% ipython --no-banner

In [1]: import numpy as np

In [2]: np.set_printoptions(precision=3, suppress=True, linewidth=160)

In [3]: data = np.load("arr.npy")

In [4]: print(data)
[[-3  2  3]
 [-3 -1  0]
 [ 2  2 -3]]

In [5]: rng = np.random.default_rng(4279)

In [6]: lab = rng.permutation(3)

In [7]: M2 = data[:, lab] * rng.choice([-1, 1], 3)

In [8]: print(M2)
[[-3  3  2]
 [-3  0 -1]
 [ 2 -3  2]]

In [9]: U, _, Vh = np.linalg.svd(data.T @ M2)

In [10]: print(lab)
[0 2 1]

In [11]: print(np.round(np.linalg.lstsq(data, M2)[0], 3) + 0)
[[1. 0. 0.]
 [0. 0. 1.]
 [0. 1. 0.]]

In [12]: f = np.array([-8, -6, 8])

In [13]: print(np.convolve(data[1], f))
[ 24  26 -18  -8   0]

In [14]: print(np.array([np.convolve(row, f, "same") for row in data]))
[[  2 -60  -2]
 [ 26 -18  -8]
 [-28  28  34]]

In [15]: print(np.round(np.linalg.det(data.T), 3))
-39.0

In [16]: print(np.linalg.eigvals(data))
[-5.564+0.j    -0.718+2.548j -0.718-2.548j]

In [17]: M2 = np.array([[0, 3, 2], [0, 3, 2], [1, 1, 2]])

In [18]: print(np.einsum("ij,ij->i", data, data))
[22 10 17]

In [19]: print(np.vstack([data, M2.T]).shape)
(6, 3)

In [20]: print(np.linalg.matrix_rank(np.vstack([data, M2.T])))
3

In [21]: Q, V = np.linalg.qr(data[:, :1])[0], np.linalg.qr(data[:, 1:])[0]

In [22]: sv = np.linalg.svd(Q.T @ V, compute_uv=False)

In [23]: print((sv > 0.9).sum())
0

In [24]: print(np.degrees(np.arccos(sv.clip(0, 1))))
[40.789]

In [25]: print(sv)
[0.757]

In [26]: print(np.round(np.linalg.norm(Q @ Q.T - V @ V.T, 2), 3))
1.0

In [27]: F = np.load("run8.npy")

In [28]: print(F)
[[-0.4  0.2 -0.3  0.6]
 [ 0.  -0.6  0.6 -0.2]
 [ 1.  -1.1 -0.4  0.4]]

In [29]: def softmax(z):
    ...:     e = np.exp(z - z.max(axis=-1, keepdims=True))
    ...:     return e / e.sum(axis=-1, keepdims=True)
    ...: 

In [30]: print(softmax(F).sum(axis=1))
[1. 1. 1.]

In [31]: att = F @ F.T / np.sqrt(4)

In [32]: print(softmax(att).round(6).argmax(axis=1))
[0 1 2]

In [33]: print(softmax(att))
[[0.45  0.264 0.286]
 [0.234 0.423 0.343]
 [0.157 0.211 0.632]]

In [34]: print(softmax(att)[2] @ F)
[ 0.569 -0.791 -0.173  0.304]

In [35]: print(round(float(np.linalg.norm(F, 2)), 3))
1.628

In [36]: print(np.linalg.norm(F, axis=1).argmax())
2

In [37]: print(np.linalg.norm(F, axis=0))
[1.077 1.269 0.781 0.748]

In [38]: print(np.round(np.linalg.norm(F, 1), 3), round(float(np.linalg.norm(F, np.inf)), 3))
1.9 2.9

In [39]: print(round(float(np.linalg.norm(F) ** 2 / np.linalg.norm(F, 2) ** 2), 3))
1.487

In [40]: print(round(np.linalg.norm(F[0], 1), 3), np.round(np.linalg.norm(F[0], np.inf), 3))
1.5 0.6

In [41]: U, sv, Vh = np.linalg.svd(F, full_matrices=False)

In [42]: print(round(float(np.sqrt((sv ** 2).sum())), 3), np.round(np.linalg.norm(F), 3))
1.985 1.985

In [43]: print(np.round(U.T @ F @ Vh.T, 3) + 0)
[[1.628 0.    0.   ]
 [0.    1.004 0.   ]
 [0.    0.    0.53 ]]

In [44]: print(sv)
[1.628 1.004 0.53 ]

In [45]: print(np.cumsum(sv ** 2) / np.sum(sv ** 2))
[0.673 0.929 1.   ]

In [46]: print(np.allclose(U * sv @ Vh, F))
True

In [47]: T = np.stack([F, 5 * F, F[::-1]])

In [48]: print(np.linalg.matrix_rank(T))
[3 3 3]

In [49]: print(np.linalg.matrix_rank(T.reshape(3, -1)))
2

In [50]: print((T @ F.T).shape)
(3, 3, 3)

In [51]: print(np.einsum("bij,cij->bc", T, T))
[[ 3.94 19.7   0.24]
 [19.7  98.5   1.2 ]
 [ 0.24  1.2   3.94]]

In [52]: cent = np.array([[1, 1, 0], [1, -3, 1], [-3, -2, 3]])

In [53]: m1 = np.repeat(cent, 21 // 3, axis=0)

In [54]: m1 = m1 + 0.1 * rng.normal(size=m1.shape)

In [55]: print(m1)
[[ 1.054  0.885 -0.023]
 [ 0.921  0.997 -0.018]
 [ 1.104  0.951 -0.063]
 [ 0.959  1.005  0.001]
 [ 0.979  1.015 -0.185]
 [ 0.873  0.96  -0.094]
 [ 0.967  1.039 -0.002]
 [ 1.186 -2.97   1.031]
 [ 1.103 -2.935  1.135]
 [ 1.028 -3.109  1.   ]
 [ 0.979 -3.146  0.884]
 [ 0.865 -3.087  1.092]
 [ 0.976 -3.106  1.059]
 [ 0.924 -3.007  0.942]
 [-3.071 -2.029  3.005]
 [-3.003 -1.965  2.9  ]
 [-3.068 -2.022  2.984]
 [-2.901 -2.2    3.044]
 [-2.906 -1.854  3.104]
 [-3.119 -1.991  3.045]
 [-3.08  -2.062  2.939]]

In [56]: Xs = m1 - m1.mean(axis=0)

In [57]: V = np.linalg.svd(Xs)[2][:2]

In [58]: M2 = Xs - Xs @ V.T @ V

In [59]: print(np.diag(V.T @ V))
[0.773 0.947 0.28 ]

In [60]: print(np.linalg.norm(M2, axis=1).round(6).argmax())
18

In [61]: print(np.round(np.linalg.norm(M2) / np.linalg.norm(Xs), 3))
0.03

In [62]: Xs = (m1 - m1.mean(axis=0)) / m1.std(axis=0)

In [63]: print(Xs.std(axis=0))
[1. 1. 1.]

In [64]: b = np.linalg.lstsq(np.delete(Xs, 2, axis=1), Xs[:, 2])[0]

In [65]: print(b)
[-0.837 -0.364]

In [66]: proj = m1 @ np.linalg.solve(m1.T @ m1, m1.T)

In [67]: print(np.trace(proj))
3.0

In [68]: print(proj @ m1[:, 0])
[ 1.054  0.921  1.104  0.959  0.979  0.873  0.967  1.186  1.103  1.028  0.979  0.865  0.976  0.924 -3.071 -3.003 -3.068 -2.901 -2.906 -3.119 -3.08 ]

In [69]: print(np.round(np.linalg.eigvalsh(proj), 3) + 0)
[0. 0. 0. 0. 0. 0. 0. 0. 0. 0. 0. 0. 0. 0. 0. 0. 0. 0. 1. 1. 1.]

In [70]: M2 = np.array([[1, 2, 0, 0], [0, 1, 1, 1], [0, 1, 2, 2], [0, 1, 2, 0]])

In [71]: M2[-1] = M2[0]

In [72]: A = M2 + 0.05 * np.eye(4)

In [73]: print(A)
[[1.05 2.   0.   0.  ]
 [0.   1.05 1.   1.  ]
 [0.   1.   2.05 2.  ]
 [1.   2.   0.   0.05]]

In [74]: x0 = np.array([0, 1, 3, 2])

In [75]: y = A @ x0

In [76]: b, lr = np.zeros(4), 1 / np.linalg.norm(A, 2) ** 2

In [77]: for i in range(25):
    ...:     b -= lr * A.T @ (A @ b - y)
    ...:     if i % 5 == 0: print(i, round(np.linalg.norm(A @ b - y), 3))
    ...: 
0 3.022
5 0.146
10 0.061
15 0.06
20 0.059

In [78]: print(round(np.linalg.cond(A), 3))
164.059

In [79]: E = np.load("data.npy")

In [80]: print(E)
[[ 0.  0. -1.]
 [ 0.  0.  0.]
 [-1.  0.  0.]]

In [81]: print(np.round(np.linalg.eigvalsh(E).min(), 3))
-1.0

In [82]: print([round(float(np.linalg.det(E[:i, :i])), 2) + 0 for i in range(1, 4)])
[0.0, 0.0, 0.0]

In [83]: print(np.round(np.linalg.det(2 * E), 3), round(np.linalg.det(E), 3))
0.0 0.0

In [84]: print(round(np.linalg.det(E[::-1]), 3))
0.0

In [85]: print(np.linalg.eigvals(E))
[ 1. -1.  0.]

In [86]: print(np.einsum("ii->", E))
0.0

In [87]: print(np.einsum("ij,ji->", E, E))
2.0

In [88]: print(round(float(np.linalg.eigvals(E).sum().real), 3))
0.0

In [89]: U, sv, Vh = np.linalg.svd(E)

In [90]: V = Vh[:(sv > 1e-8).sum()]

In [91]: x0 = E[0] + -2 * E[2] + rng.integers(2) * np.eye(3)[0]

In [92]: print(x0)
[ 3.  0. -1.]

In [93]: print(V.T @ V)
[[1. 0. 0.]
 [0. 0. 0.]
 [0. 0. 1.]]

In [94]: print(np.linalg.matrix_rank(np.vstack([E, x0])))
2

In [95]: print(np.flatnonzero(np.linalg.matrix_power((E != 0) + (E.T != 0) + np.eye(3), 3)[2]))
[0 2]

In [96]: print(np.sort(np.linalg.eigvals(E).real))
[-1.  0.  1.]

In [97]: print(E @ E)
[[1. 0. 0.]
 [0. 0. 0.]
 [0. 0. 1.]]

In [98]: print((np.linalg.matrix_power((E != 0) + (E.T != 0) + np.eye(3), 3) > 0).astype(int))
[[1 0 1]
 [0 1 0]
 [1 0 1]]

In [99]: proj = np.triu(np.array([[8, 0, 1], [5, 0, 6], [1, 4, 8]]), 1) + np.eye(3)

In [100]: M2 = proj @ E @ np.linalg.inv(proj)

In [101]: print(np.trace(M2), np.trace(E))
0.0 0.0

In [102]: mat = np.load("mat.npy")

In [103]: print(mat)
[[ 0.525 -1.832 -3.532 -1.526]
 [-2.976  2.754 -0.385 -1.771]
 [-2.036 -2.698  2.424 -2.487]]

In [104]: f = np.array([2, 2, -1])

In [105]: print(np.polyval(f, mat[2]))
[ 3.216  8.16  15.594  6.399]

In [106]: print(np.convolve(mat[2], f))
[-4.071 -9.467  1.487  2.57  -7.398  2.487]

In [107]: print(np.array([np.convolve(row, f, "same") for row in mat]))
[[ -2.615 -11.254  -8.285   0.479]
 [ -0.444   7.715  -7.067  -3.158]
 [ -9.467   1.487   2.57   -7.398]]

In [108]: M2 = np.array([[8, 0], [5, 3]])

In [109]: cent = np.kron(M2, mat)

In [110]: print(np.linalg.matrix_rank(cent))
6

In [111]: print(cent.shape)
(6, 8)

In [112]: M2 = np.array([[-3, 3, -2], [3, 0, -3], [-2, 2, 1], [1, -1, -1]])

In [113]: print(np.einsum("ik,kj->ji", mat, M2))
[[-1.534 16.191 -9.321]
 [-3.964 -7.928  1.228]
 [ 2.442 -0.924 17.075]]

In [114]: print(np.einsum("ij->j", mat))
[-4.487 -1.776 -1.493 -5.785]

In [115]: print(np.einsum("ij,ij->i", mat, mat))
[18.44  19.731 23.482]

In [116]: W0 = np.array([[5.0, 0.0, 4.0, 4.0],
     ...:     [0.0, 5.0, 0.0, 0.0],
     ...:     [4.0, 0.0, 5.0, 4.0],
     ...:     [4.0, 0.0, 4.0, 5.0]])

In [117]: # splits into 2 blocks

In [118]: vals, V = np.linalg.eigh(W0)

In [119]: x0 = np.array([1, 1, 2, 0])

In [120]: print(x0 @ W0 @ x0)
46.0

In [121]: print(np.round(V * np.abs(vals) @ V.T, 3) + 0)
[[5. 0. 4. 4.]
 [0. 5. 0. 0.]
 [4. 0. 5. 4.]
 [4. 0. 4. 5.]]

In [122]: print(np.round(V * np.sqrt(vals) @ V.T, 3) + 0)
[[1.869 0.    0.869 0.869]
 [0.    2.236 0.    0.   ]
 [0.869 0.    1.869 0.869]
 [0.869 0.    0.869 1.869]]

In [123]: vals, V = np.linalg.eig(W0)

In [124]: print(np.sort(np.linalg.eigvals(W0 @ W0)))
[  1.   1.  25. 169.]

In [125]: print(np.sort(np.linalg.eigvals(W0.T)))
[ 1.  1.  5. 13.]

In [126]: print(np.sort(np.linalg.eigvals(np.linalg.inv(W0))))
[0.077 0.2   1.    1.   ]

In [127]: print(np.round(W0 @ V[:, 0] - vals[0] * V[:, 0], 3) + 0)
[0. 0. 0. 0.]

In [128]: G = W0.T @ W0

In [129]: print((W0 @ W0.T).shape)
(4, 4)

In [130]: print(np.linalg.eigvalsh(G)[::-1])
[169.  25.   1.   1.]

In [131]: print(G)
[[57.  0. 56. 56.]
 [ 0. 25.  0.  0.]
 [56.  0. 57. 56.]
 [56.  0. 56. 57.]]

In [132]: print(np.allclose(G, G.T))
True

In [133]: print(np.trace(G), (W0 ** 2).sum())
196.0 196.0

In [134]: J = np.load("a.npy")

In [135]: print(J)
[[ 4  5  6  7]
 [ 8  9 10 11]
 [12 13 14 15]]

In [136]: print(np.linalg.lstsq(J[:-1].T, J[-1])[2])
2

In [137]: print(np.allclose(J[:-1].T @ np.linalg.lstsq(J[:-1].T, J[-1])[0], J[-1]))
True

In [138]: print(np.unique(J.round(6), axis=0).shape)
(3, 4)

In [139]: print(J @ np.linalg.pinv(J) @ J)
[[ 4.  5.  6.  7.]
 [ 8.  9. 10. 11.]
 [12. 13. 14. 15.]]

In [140]: x0 = np.array([1, 2, 2, 2])

In [141]: a = np.maximum(J @ x0, 0)

In [142]: print(a)
[40 68 96]

In [143]: print(np.maximum(J @ x0, 0) - np.maximum(-J @ x0, 0))
[40 68 96]

In [144]: print(softmax(mat[0]))
[0.806 0.076 0.014 0.104]

In [145]: print(np.round(softmax(10 * mat[0]), 3) + 0)
[1. 0. 0. 0.]

In [146]: print(softmax(mat).sum(axis=1))
[1. 1. 1.]

In [147]: att = mat @ mat.T / np.sqrt(4)

In [148]: print(np.round(softmax(att), 3) + 0)
[[1. 0. 0.]
 [0. 1. 0.]
 [0. 0. 1.]]

In [149]: print(np.round(softmax(att + np.triu(np.full(att.shape, -np.inf), 1)), 3) + 0)
[[1. 0. 0.]
 [0. 1. 0.]
 [0. 0. 1.]]

In [150]: print(softmax(att).round(6).argmax(axis=1))
[0 1 2]

In [151]: rk = np.linalg.matrix_rank(J)

In [152]: print(rk)
2

In [153]: null = np.linalg.svd(J)[2][rk:].T

In [154]: print(null.shape)
(4, 2)

In [155]: U, sv, Vh = np.linalg.svd(J)

In [156]: V = Vh[:(sv > 1e-8).sum()]

In [157]: x0 = J[0] + 3 * J[1] + rng.integers(2) * np.eye(4)[1]

In [158]: print(x0)
[28. 32. 36. 40.]

In [159]: print(np.diag(V.T @ V))
[0.7 0.3 0.3 0.7]

In [160]: print(np.linalg.matrix_rank(np.vstack([J, x0])))
2
